>>> import numpy as np
>>> from numpy import linalg as LA
>>> np.set_printoptions(precision=1, suppress=True, linewidth=120)
>>> X = np.load("arr.npy")
>>> X
array([[-0.8,  2. , -0.3, -0.6, -1.7,  0.1],
       [-0.4,  1.4,  0.2, -1.8,  0.3,  1.6],
       [-1.8, -0.9,  0.8, -0.3, -1.6, -1.3],
       [-1.7,  1.5,  1.8, -0.5,  0.1,  0.6],
       [ 1.1, -0.2,  0. ,  0.3, -1.8,  0.3],
       [ 0.9, -0.3, -0.4, -1.4,  1. ,  1.3],
       [-0.5, -0.7,  0.4, -0.2,  0.1,  0.9],
       [ 0.7,  0.7, -1.6, -0.7,  0.7, -0.7],
       [-2. , -8. ,  1.5,  3.5,  2. ,  5. ],
       [ 0.7, -0.4, -1.1, -0.7, -0.2,  1.2],
       [ 0.9,  0.1, -0.9, -1.3,  0.9, -1.4],
       [-1.6,  0. , -1. , -0.3, -1.4,  0.1],
       [-1.2, -0.7,  0.9, -0.1, -1.5,  1.5],
       [-1. ,  0.3,  0. , -1.4,  0.6,  0.2],
       [ 0.1,  0.2, -0.5, -1.2, -0.7,  0.1]])
>>> P = X @ LA.solve(X.T @ X, X.T)
>>> np.allclose(P @ P, P)
True
>>> np.round(LA.eigvalsh(P), 1) + 0
array([0., 0., 0., 0., 0., 0., 0., 0., 0., 1., 1., 1., 1., 1., 1.])
>>> LA.matrix_rank(np.eye(15) - P)
np.int64(9)
>>> np.round(P @ X[:, 2], 1) + 0
array([-0.3,  0.2,  0.8,  1.8,  0. , -0.4,  0.4, -1.6,  1.5, -1.1, -0.9, -1. ,  0.9,  0. , -0.5])
>>> x0 = np.array([2, 0, -2, 1, -2, -1])
>>> h1 = np.maximum(X @ x0, 0)
>>> np.maximum(X @ x0, 0) - np.maximum(-X @ x0, 0)
array([  1.7,  -5.2,  -1. ,  -8.3,   5.8,  -2.1,  -3.1,   3.2, -12.5,   2.1,   1.9,   1.2,  -2.8,  -4.8,   1.3])
>>> np.flatnonzero(h1 > 1e-9)
array([ 0,  4,  7,  9, 10, 11, 14])
>>> np.maximum(X @ (3 * x0), 0)
array([ 5.1,  0. ,  0. ,  0. , 17.4,  0. ,  0. ,  9.6,  0. ,  6.3,  5.7,  3.6,  0. ,  0. ,  3.9])
>>> other = X / np.sqrt((X ** 2).mean(axis=1, keepdims=True))
>>> other[7]
array([ 0.8,  0.8, -1.8, -0.8,  0.8, -0.8])
>>> np.round(X - X.mean(axis=1, keepdims=True), 1) + 0
array([[-0.6,  2.2, -0.1, -0.4, -1.5,  0.3],
       [-0.6,  1.2,  0. , -2. ,  0.1,  1.4],
       [-1. ,  0. ,  1.6,  0.6, -0.8, -0.4],
       [-2. ,  1.2,  1.5, -0.8, -0.2,  0.3],
       [ 1.2, -0.2,  0. ,  0.4, -1.8,  0.4],
       [ 0.7, -0.5, -0.6, -1.6,  0.8,  1.1],
       [-0.5, -0.7,  0.4, -0.2,  0.1,  0.9],
       [ 0.8,  0.8, -1.5, -0.5,  0.8, -0.5],
       [-2.3, -8.3,  1.2,  3.2,  1.7,  4.7],
       [ 0.8, -0.3, -1. , -0.6, -0.1,  1.3],
       [ 1.2,  0.4, -0.6, -1. ,  1.2, -1.1],
       [-0.9,  0.7, -0.3,  0.4, -0.7,  0.8],
       [-1. , -0.5,  1.1,  0.1, -1.3,  1.7],
       [-0.8,  0.5,  0.2, -1.2,  0.8,  0.4],
       [ 0.4,  0.5, -0.2, -0.9, -0.4,  0.4]])
>>> z = X[:, 3] > np.median(X[:, 3])
>>> u = X[z].mean(axis=0) - X[~z].mean(axis=0)
>>> z.astype(int)
array([0, 0, 1, 1, 1, 0, 1, 0, 1, 0, 0, 1, 1, 0, 0])
>>> np.round((((X - X.mean(axis=0)) @ u > 0) == z).mean(), 1)
np.float64(0.9)
>>> u
array([-1.2, -1.8,  1.2,  1.5, -0.7,  0.7])
>>> feats = np.array([[-1.0, 0.0, -2.0], [0.0, -1.0, 0.0], [-2.0, 0.0, -1.0]])
>>> np.all(LA.eigvalsh(feats) > 0)
np.False_
>>> x0 = np.array([0, 5, 4])
>>> feats @ np.eye(3)[0]
array([-1.,  0., -2.])
>>> (feats @ x0).argmax()
np.int64(2)
>>> LA.norm(feats @ x0) <= LA.norm(feats, 2) * LA.norm(x0) + 1e-9
np.True_
>>> feats @ (2 * x0)
array([-16., -10.,  -8.])
>>> vals, vecs = LA.eigh(feats)
>>> np.unique(vals.round(6) + 0, return_counts=True)[1]
array([1, 1, 1])
>>> vals
array([-3., -1.,  1.])
>>> vals.sum(), np.trace(feats)
(np.float64(-3.0), np.float64(-3.0))
>>> LA.eigvalsh(feats @ feats)
array([1., 1., 9.])
>>> rng = np.random.default_rng(3380)
>>> z = rng.permutation(3)
>>> other = feats[:, z] * rng.choice([-1, 1], 3)
>>> other
array([[-1., -2.,  0.],
       [ 0.,  0., -1.],
       [-2., -1.,  0.]])
>>> Uu, _, vt = LA.svd(feats.T @ other)
>>> np.round(LA.lstsq(feats, other)[0], 1) + 0
array([[1., 0., 0.],
       [0., 0., 1.],
       [0., 1., 0.]])
>>> arr = np.load("mat.npy")
>>> arr
array([[ -0.1, -16.1,  10. ],
       [  0.2, -18.1,   6.1],
       [  0. ,   6. ,   5.8],
       [ -0.2,  -7.8,  -7.9],
       [  0. ,   5.9, -15.9],
       [  0.1,  10.1,  -1.9],
       [ -0.1,  15.9, -10.1]])
>>> t = np.radians(36)
>>> Rm = np.eye(3)
>>> Rm[0, 0] = Rm[1, 1] = np.cos(t)
>>> Rm[0, 1], Rm[1, 0] = -np.sin(t), np.sin(t)
>>> Rm
array([[ 0.8, -0.6,  0. ],
       [ 0.6,  0.8,  0. ],
       [ 0. ,  0. ,  1. ]])
>>> other = arr @ Rm.T
>>> np.allclose(arr @ arr.T, other @ other.T)
True
>>> LA.svd(arr, compute_uv=False), LA.svd(other, compute_uv=False)
(array([36.6, 18. ,  0.3]), array([36.6, 18. ,  0.3]))
>>> blk = np.stack([arr, 2 * arr, arr[::-1]])
>>> LA.norm(blk, axis=(1, 2))
array([40.8, 81.6, 40.8])
>>> (blk @ arr.T).shape
(3, 7, 7)
>>> other = np.array([[3, 3, -1, 1, 0, 2],
...     [-3, -2, -2, 2, -1, -1],
...     [-3, -2, 0, -3, -2, 3],
...     [2, 2, 2, 1, -2, -1],
...     [2, 2, -1, 2, 0, 1],
...     [-1, -1, 1, 2, -3, 3]])
>>> m1 = other + other.T
>>> m1
array([[ 6,  0, -4,  3,  2,  1],
       [ 0, -4, -4,  4,  1, -2],
       [-4, -4,  0, -1, -3,  4],
       [ 3,  4, -1,  2,  0,  1],
       [ 2,  1, -3,  0,  0, -2],
       [ 1, -2,  4,  1, -2,  6]])
>>> x0 = np.array([-3, 1, -3, -2, -2, 3])
>>> LA.norm(m1 @ x0) <= LA.norm(m1, 2) * LA.norm(x0) + 1e-9
np.True_
>>> np.sign((m1 @ x0).round(6))
array([-1, -1,  1, -1, -1,  1])
>>> np.einsum("ij,j->i", m1, x0)
array([-13,  -8,  28,  -3,  -2,   3])
>>> m1 @ np.eye(6)[0]
array([ 6.,  0., -4.,  3.,  2.,  1.])
>>> m1 @ np.ones(6)
array([ 8., -5., -8.,  9., -2.,  8.])
>>> (m1 @ x0).argmax()
np.int64(2)
>>> m1 * x0
array([[-18,   0,  12,  -6,  -4,   3],
       [  0,  -4,  12,  -8,  -2,  -6],
       [ 12,  -4,   0,   2,   6,  12],
       [ -9,   4,   3,  -4,   0,   3],
       [ -6,   1,   9,   0,   0,  -6],
       [ -3,  -2, -12,  -2,   4,  18]])
>>> (m1 * x0).sum(axis=1)
array([-13,  -8,  28,  -3,  -2,   3])
>>> z = rng.permutation(6)
>>> other = m1[:, z] * rng.choice([-1, 1], 6)
>>> other
array([[-1, -3,  4, -2, -6,  0],
       [ 2, -4,  4, -1,  0, -4],
       [-4,  1,  0,  3,  4, -4],
       [-1, -2,  1,  0, -3,  4],
       [ 2,  0,  3,  0, -2,  1],
       [-6, -1, -4,  2, -1, -2]])
>>> Uu, _, vt = LA.svd(m1.T @ other)
>>> z
array([5, 3, 2, 4, 0, 1])
>>> G = other.T @ other
>>> LA.svd(other, compute_uv=False) ** 2
array([140.5,  66.3,  63.8,  10.6,   5.6,   1.2])
>>> (other @ other.T).shape
(6, 6)
>>> np.diag(G)
array([62, 31, 58, 18, 66, 53])
>>> np.trace(G), (other ** 2).sum()
(np.int64(288), np.int64(288))
>>> LA.matrix_rank(G)
np.int64(6)
>>> G
array([[ 62,  -1,  33, -24,  -5,  18],
       [ -1,  31, -26,  11,  29,   6],
       [ 33, -26,  58, -20, -29,  -1],
       [-24,  11, -20,  18,  22, -12],
       [ -5,  29, -29,  22,  66, -28],
       [ 18,   6,  -1, -12, -28,  53]])
>>> J = np.array([[1, -2, 4, -8], [1, -1, 1, -1], [1, 0, 0, 0]])
>>> other = J + rng.integers(-2, 3, (3, 1)) @ rng.integers(-2, 3, (1, 4))
>>> other
array([[ 2,  0,  6, -6],
       [ 0, -3, -1, -3],
       [-1, -4, -4, -4]])
>>> other - J
array([[ 1,  2,  2,  2],
       [-1, -2, -2, -2],
       [-2, -4, -4, -4]])
>>> LA.matrix_rank(other - J, tol=1e-8)
np.int64(1)
>>> t = np.radians(135)
>>> Rm = np.eye(4)
>>> Rm[1, 1] = Rm[2, 2] = np.cos(t)
>>> Rm[1, 2], Rm[2, 1] = -np.sin(t), np.sin(t)
>>> Rm
array([[ 1. ,  0. ,  0. ,  0. ],
       [ 0. , -0.7, -0.7,  0. ],
       [ 0. ,  0.7, -0.7,  0. ],
       [ 0. ,  0. ,  0. ,  1. ]])
>>> other = J @ Rm.T
>>> np.allclose(J @ J.T, other @ other.T)
True
>>> LA.svd(J, compute_uv=False), LA.svd(other, compute_uv=False)
(array([9.4, 1.4, 0.6]), array([9.4, 1.4, 0.6]))
>>> np.allclose(LA.norm(J, axis=1), LA.norm(other, axis=1))
True
>>> round(float(LA.det(Rm)), 1), np.round(np.trace(Rm), 1)
(1.0, np.float64(0.6))
>>> K = np.load("test12.npy")
>>> K
array([[ 6., -6., -4.],
       [-6., 11.,  6.],
       [-4.,  6.,  6.]])
>>> other = np.array([[-5, 5], [-9, -6]])
>>> C = np.kron(other, K)
>>> LA.matrix_rank(C)
np.int64(6)
>>> def softmax(z):
...     e = np.exp(z - z.max(axis=-1, keepdims=True))
...     return e / e.sum(axis=-1, keepdims=True)
... 
>>> np.round(softmax(K[2] + 4), 1) + 0
array([0. , 0.5, 0.5])
>>> np.round(softmax(10 * K[2]), 1) + 0
array([0. , 0.5, 0.5])
>>> np.round(softmax(K[2]), 1) + 0
array([0. , 0.5, 0.5])
>>> softmax(K).sum(axis=1)
array([1., 1., 1.])
>>> scores = K @ K.T / np.sqrt(3)
>>> softmax(scores)[2] @ K
array([-6., 11.,  6.])
>>> np.round(softmax(scores + np.triu(np.full(scores.shape, -np.inf), 1)), 1) + 0
array([[1., 0., 0.],
       [0., 1., 0.],
       [0., 1., 0.]])
>>> softmax(scores).round(6).argmax(axis=1)
array([0, 1, 1])
>>> np.round(softmax(scores), 1) + 0
array([[1., 0., 0.],
       [0., 1., 0.],
       [0., 1., 0.]])
